In [1]: import numpy as np

In [2]: import numpy.linalg as la

In [3]: np.set_printoptions(precision=3, suppress=True, linewidth=160)

In [4]: J = np.load("run1.npy")

In [5]: J
Out[5]: 
array([[0., 1., 1., 1., 1., 1.],
       [1., 0., 1., 1., 1., 1.],
       [1., 1., 0., 1., 1., 1.],
       [1., 1., 1., 0., 1., 1.],
       [1., 1., 1., 1., 0., 1.],
       [1., 1., 1., 1., 1., 0.]])

In [6]: np.argwhere(np.triu(J))
Out[6]: 
array([[0, 1],
       [0, 2],
       [0, 3],
       [0, 4],
       [0, 5],
       [1, 2],
       [1, 3],
       [1, 4],
       [1, 5],
       [2, 3],
       [2, 4],
       [2, 5],
       [3, 4],
       [3, 5],
       [4, 5]])

In [7]: J @ J
Out[7]: 
array([[5., 4., 4., 4., 4., 4.],
       [4., 5., 4., 4., 4., 4.],
       [4., 4., 5., 4., 4., 4.],
       [4., 4., 4., 5., 4., 4.],
       [4., 4., 4., 4., 5., 4.],
       [4., 4., 4., 4., 4., 5.]])

In [8]: J.sum(axis=0)
Out[8]: array([5., 5., 5., 5., 5., 5.])

In [9]: np.trace(J @ J @ J) // 6
Out[9]: np.float64(20.0)

In [10]: low = np.diag(J.sum(axis=1)) - J

In [11]: low @ np.ones(6)
Out[11]: array([0., 0., 0., 0., 0., 0.])

In [12]: round(la.det(low[1:, 1:]))
Out[12]: 1296

In [13]: la.matrix_rank(low)
Out[13]: np.int64(5)

In [14]: np.fft.fft(J[0])
Out[14]: array([ 5.+0.j, -1.+0.j, -1.+0.j, -1.+0.j, -1.+0.j, -1.+0.j])

In [15]: np.allclose(J @ J.T, J.T @ J)
Out[15]: True

In [16]: np.sort(np.abs(np.fft.fft(J[0]))), np.sort(la.svd(J, compute_uv=False))
Out[16]: (array([1., 1., 1., 1., 1., 5.]), array([1., 1., 1., 1., 1., 5.]))

In [17]: (J @ J)[0]
Out[17]: array([5., 4., 4., 4., 4., 4.])

In [18]: vals, vecs = la.eigh(J)

In [19]: np.round(vecs.T @ J @ vecs, 3) + 0
Out[19]: 
array([[-1.,  0.,  0.,  0.,  0.,  0.],
       [ 0., -1.,  0.,  0.,  0.,  0.],
       [ 0.,  0., -1.,  0.,  0.,  0.],
       [ 0.,  0.,  0., -1.,  0.,  0.],
       [ 0.,  0.,  0.,  0., -1.,  0.],
       [ 0.,  0.,  0.,  0.,  0.,  5.]])

In [20]: la.eigvalsh(J @ J)
Out[20]: array([ 1.,  1.,  1.,  1.,  1., 25.])

In [21]: round(float(vals.sum()), 3), np.trace(J)
Out[21]: (-0.0, np.float64(0.0))

In [22]: Q, vecs = la.qr(J[:, :5])[0], la.qr(J[:, 5:])[0]

In [23]: sig = la.svd(Q.T @ vecs, compute_uv=False)

In [24]: round(float(la.norm(Q @ Q.T - vecs @ vecs.T, 2)), 3)
Out[24]: 1.0

In [25]: X = np.array([[1.2, 1.6, -0.4, -0.8, 1.0, -0.3],
    ...:     [0.1, 3.0, 0.8, 1.0, -0.6, 1.5],
    ...:     [0.0, -0.2, 0.1, -1.8, 0.3, 0.1],
    ...:     [-0.4, -1.1, 1.4, -0.9, -0.6, -0.1]])

In [26]: X[:, 0] *= 3

In [27]: X
Out[27]: 
array([[ 3.6,  1.6, -0.4, -0.8,  1. , -0.3],
       [ 0.3,  3. ,  0.8,  1. , -0.6,  1.5],
       [ 0. , -0.2,  0.1, -1.8,  0.3,  0.1],
       [-1.2, -1.1,  1.4, -0.9, -0.6, -0.1]])

In [28]: t3 = np.stack([X, -3 * X, X[::-1]])

In [29]: np.einsum("bij,cij->bc", t3, t3)
Out[29]: 
array([[  39.93, -119.79,  -17.68],
       [-119.79,  359.37,   53.04],
       [ -17.68,   53.04,   39.93]])

In [30]: la.norm(t3, axis=(1, 2))
Out[30]: array([ 6.319, 18.957,  6.319])

In [31]: Y = X / la.norm(X, axis=1, keepdims=True)

In [32]: G = Y @ Y.T

In [33]: round(np.degrees(np.arccos(np.clip(G[1, 0], -1, 1))), 3)
Out[33]: np.float64(75.91)

In [34]: G
Out[34]: 
array([[ 1.   ,  0.243,  0.176, -0.646],
       [ 0.243,  1.   , -0.349, -0.368],
       [ 0.176, -0.349,  1.   ,  0.404],
       [-0.646, -0.368,  0.404,  1.   ]])

In [35]: la.norm(Y, axis=1)
Out[35]: array([1., 1., 1., 1.])

In [36]: G[1]
Out[36]: array([ 0.243,  1.   , -0.349, -0.368])

In [37]: np.argwhere(np.triu(np.abs(G) > 0.95, 1))
Out[37]: array([], shape=(0, 2), dtype=int64)

In [38]: (G - 2 * np.eye(4)).round(6).argmax(axis=1)
Out[38]: array([1, 0, 3, 2])

In [39]: np.allclose(G, G.T)
Out[39]: True

In [40]: round(la.det(G), 3)
Out[40]: np.float64(0.232)

In [41]: la.matrix_power(G, 3)
Out[41]: 
array([[ 2.518,  1.51 , -0.491, -2.528],
       [ 1.51 ,  2.139, -1.566, -2.271],
       [-0.491, -1.566,  1.931,  1.647],
       [-2.528, -2.271,  1.647,  3.276]])

In [42]: np.sort(np.abs(la.eigvals(G)))
Out[42]: array([0.147, 0.656, 1.216, 1.981])

In [43]: np.zeros(4, 6)
---------------------------------------------------------------------------
TypeError                                 Traceback (most recent call last)
Cell In[43], line 1
----> 1 np.zeros(4, 6)

TypeError: Cannot interpret '6' as a data type

In [44]: X[4]
---------------------------------------------------------------------------
IndexError                                Traceback (most recent call last)
Cell In[44], line 1
----> 1 X[4]

IndexError: index 4 is out of bounds for axis 0 with size 4

In [45]: X.sum(axis=1)
Out[45]: array([ 4.7,  6. , -1.5, -2.5])

In [46]: round(la.norm(X), 3)
Out[46]: np.float64(6.319)

In [47]: X.sum(axis=0)
Out[47]: array([ 2.7,  3.3,  1.9, -2.5,  0.1,  1.2])

In [48]: round(float(np.abs(X).max()), 3)
Out[48]: 3.6

In [49]: np.unravel_index(np.abs(X).argmax(), X.shape)
Out[49]: (np.int64(0), np.int64(0))

In [50]: X - X[0]
Out[50]: 
array([[ 0. ,  0. ,  0. ,  0. ,  0. ,  0. ],
       [-3.3,  1.4,  1.2,  1.8, -1.6,  1.8],
       [-3.6, -1.8,  0.5, -1. , -0.7,  0.4],
       [-4.8, -2.7,  1.8, -0.1, -1.6,  0.2]])

In [51]: X.shape
Out[51]: (4, 6)

In [52]: X.mean(axis=0)
Out[52]: array([ 0.675,  0.825,  0.475, -0.625,  0.025,  0.3  ])

In [53]: np.diff(X, axis=0)
Out[53]: 
array([[-3.3,  1.4,  1.2,  1.8, -1.6,  1.8],
       [-0.3, -3.2, -0.7, -2.8,  0.9, -1.4],
       [-1.2, -0.9,  1.3,  0.9, -0.9, -0.2]])

In [54]: la.svd(X, compute_uv=False)
Out[54]: array([4.767, 3.464, 2.075, 0.948])

In [55]: Y = X / np.sqrt((X ** 2).mean(axis=1, keepdims=True))

In [56]: Y[3]
Out[56]: array([-1.222, -1.12 ,  1.425, -0.916, -0.611, -0.102])

In [57]: la.norm(Y, axis=1)
Out[57]: array([2.449, 2.449, 2.449, 2.449])

In [58]: la.matrix_rank(X - X.mean(axis=1, keepdims=True))
Out[58]: np.int64(4)

In [59]: la.matrix_rank(Y) == la.matrix_rank(X)
Out[59]: np.True_

In [60]: m1 = np.loadtxt("sample12.csv", delimiter=",")

In [61]: m1
Out[61]: 
array([[ 0.,  0.,  4.,  0.,  4.],
       [ 0.,  0.,  3.,  0.,  3.],
       [ 0.,  0.,  5.,  0.,  5.],
       [ 0.,  0.,  3.,  0.,  3.],
       [ 0.,  3.,  2.,  2.,  2.],
       [ 0.,  0.,  5.,  0.,  5.],
       [ 0.,  0.,  4.,  0.,  4.],
       [ 0.,  0.,  5.,  0.,  5.],
       [ 0.,  0.,  3.,  0.,  3.],
       [ 0.,  0.,  3.,  0.,  3.],
       [ 0.,  0.,  3.,  0.,  3.],
       [ 0.,  0.,  4.,  0.,  4.],
       [ 0.,  3.,  2.,  2.,  2.],
       [ 0.,  0.,  5.,  0.,  5.],
       [ 0.,  0.,  3.,  0.,  3.],
       [ 0.,  0.,  3.,  0.,  3.],
       [ 0.,  0.,  5.,  0.,  5.],
       [ 0.,  3.,  2.,  2.,  2.],
       [ 4., 12.,  0.,  8.,  0.],
       [ 4., 12.,  0.,  8.,  0.]])

In [62]: left, sig, vt = la.svd(m1)

In [63]: np.argmax(sig[:-1] / (sig[1:] + 1e-6)) + 1
Out[63]: np.int64(3)

In [64]: sig.round(3) + 0
Out[64]: array([22.814, 21.449,  1.568,  0.   ,  0.   ])

In [65]: Y = left[:, :3] @ np.diag(sig[:3]) @ vt[:3]

In [66]: np.round(la.norm(m1 - Y, 2), 3), round(float(sig[3]), 3)
Out[66]: (np.float64(0.0), 0.0)

In [67]: round(float(la.norm(m1 - Y) / la.norm(m1)), 3)
Out[67]: 0.0
